$ python3 -q
>>> import numpy as np
>>> from numpy import linalg as LA
>>> np.set_printoptions(precision=2, suppress=True, linewidth=120, sign=" ")
>>> tidy = lambda a: np.round(a, 2) + 0
>>> data = np.load("a.npy")
>>> data
array([[ 0.96, -0.68, -0.07, -0.98, -0.92, -1.  ],
       [-0.65,  0.89, -0.6 ,  0.7 ,  1.  ,  0.87],
       [-0.29,  0.66, -0.19,  0.27,  0.96, -0.7 ],
       [-0.21, -0.71,  0.48,  0.28, -0.97,  0.95],
       [ 0.81, -0.56, -0.55, -0.82, -0.97,  0.66],
       [-0.37, -0.09, -0.04,  0.46, -0.47,  0.98],
       [ 0.26,  0.95, -0.76, -0.4 ,  1.  , -1.  ],
       [ 0.06, -0.08, -0.36,  0.02, -0.56,  0.97],
       [-0.56, -0.95,  0.96,  0.57, -1.  , -0.13],
       [ 0.88,  0.41, -0.79, -0.91,  0.65, -0.98],
       [-0.7 ,  0.49,  0.26,  0.73,  0.9 ,  0.25],
       [-0.62, -0.56,  0.68,  0.67, -0.87,  0.9 ],
       [ 0.52,  0.46, -0.57, -0.56,  0.78, -0.81],
       [ 0.  , -0.93,  0.81,  0.03, -1.  ,  0.68],
       [ 0.95,  0.52, -0.87, -0.97,  0.81, -1.  ],
       [ 0.72, -0.83,  0.74, -0.8 , -0.96, -1.  ],
       [ 0.42, -0.7 ,  0.87, -0.6 , -0.7 , -1.  ],
       [ 0.83,  0.62, -0.68, -0.89,  0.95, -1.  ],
       [ 0.64,  0.89, -0.87, -0.7 ,  1.  , -0.96],
       [ 0.79,  0.74, -0.88, -0.83,  0.94, -0.87],
       [ 0.35,  0.23, -0.66, -0.3 , -0.03,  0.93],
       [ 0.62,  0.35, -0.19, -0.72,  0.85, -1.  ],
       [-0.94,  0.58,  0.42,  0.96,  0.92,  0.99],
       [ 0.64,  0.96, -0.79, -0.77,  1.  , -1.  ],
       [-0.74, -0.97,  0.97,  0.79, -1.  ,  0.91],
       [-0.8 ,  0.67, -0.06,  0.85,  0.95,  0.96],
       [ 0.97,  0.93, -0.99, -0.98,  0.99, -0.84],
       [-0.26,  0.33, -0.21,  0.31,  0.56,  0.74],
       [-0.4 ,  0.11,  0.17,  0.43,  0.3 ,  0.49],
       [ 0.  , -0.15,  0.34, -0.05, -0.05, -0.85],
       [-0.97, -0.88,  0.95,  0.98, -1.  ,  1.  ],
       [-0.03, -0.03, -0.04,  0.05, -0.15,  0.44],
       [ 0.67, -0.01, -0.74, -0.66, -0.6 ,  0.89],
       [ 0.73,  0.03, -0.2 , -0.8 ,  0.32, -1.  ],
       [ 0.84,  0.87, -0.76, -0.91,  1.  , -1.  ],
       [ 0.54,  0.3 , -0.45, -0.59,  0.58, -0.87],
       [ 0.97,  0.86, -0.95, -0.99,  0.99, -1.  ],
       [ 0.  , -0.97,  0.84,  0.07, -1.  ,  0.95],
       [ 0.  ,  0.62, -0.46, -0.01,  0.92, -0.27],
       [ 0.15, -0.75,  0.06, -0.04, -0.99,  0.99]])
>>> def softmax(z):
...     e = np.exp(z - z.max(axis=-1, keepdims=True))
...     return e / e.sum(axis=-1, keepdims=True)
... 
>>> tidy(softmax(data[8]))
array([ 0.09,  0.06,  0.4 ,  0.27,  0.06,  0.13])
>>> tidy(softmax(data).sum(axis=1))
array([ 1.,  1.,  1.,  1.,  1.,  1.,  1.,  1.,  1.,  1.,  1.,  1.,  1.,  1.,  1.,  1.,  1.,  1.,  1.,  1.,  1.,  1.,
        1.,  1.,  1.,  1.,  1.,  1.,  1.,  1.,  1.,  1.,  1.,  1.,  1.,  1.,  1.,  1.,  1.,  1.])
>>> tidy(softmax(10 * data[8]))
array([ 0.  ,  0.  ,  0.98,  0.02,  0.  ,  0.  ])
>>> tidy(softmax(data[8] + 3))
array([ 0.09,  0.06,  0.4 ,  0.27,  0.06,  0.13])
>>> att = data @ data.T / np.sqrt(6)
>>> softmax(att).round(6).argmax(axis=1)
array([  0,   1,   6,  30,   4,  30,  36,  39,  30,  36,  22,  30,  36,  24,  36,  15,  15,  36,  36,  36,  32,  36,
        22,  36,  30,  22,  36,   1,  22,  16,  30,  30,   4,  36,  36,  36,  36,  24,  26,  37])
>>> tidy(softmax(att)[8] @ data)
array([-0.15, -0.45,  0.4 ,  0.17, -0.51,  0.33])
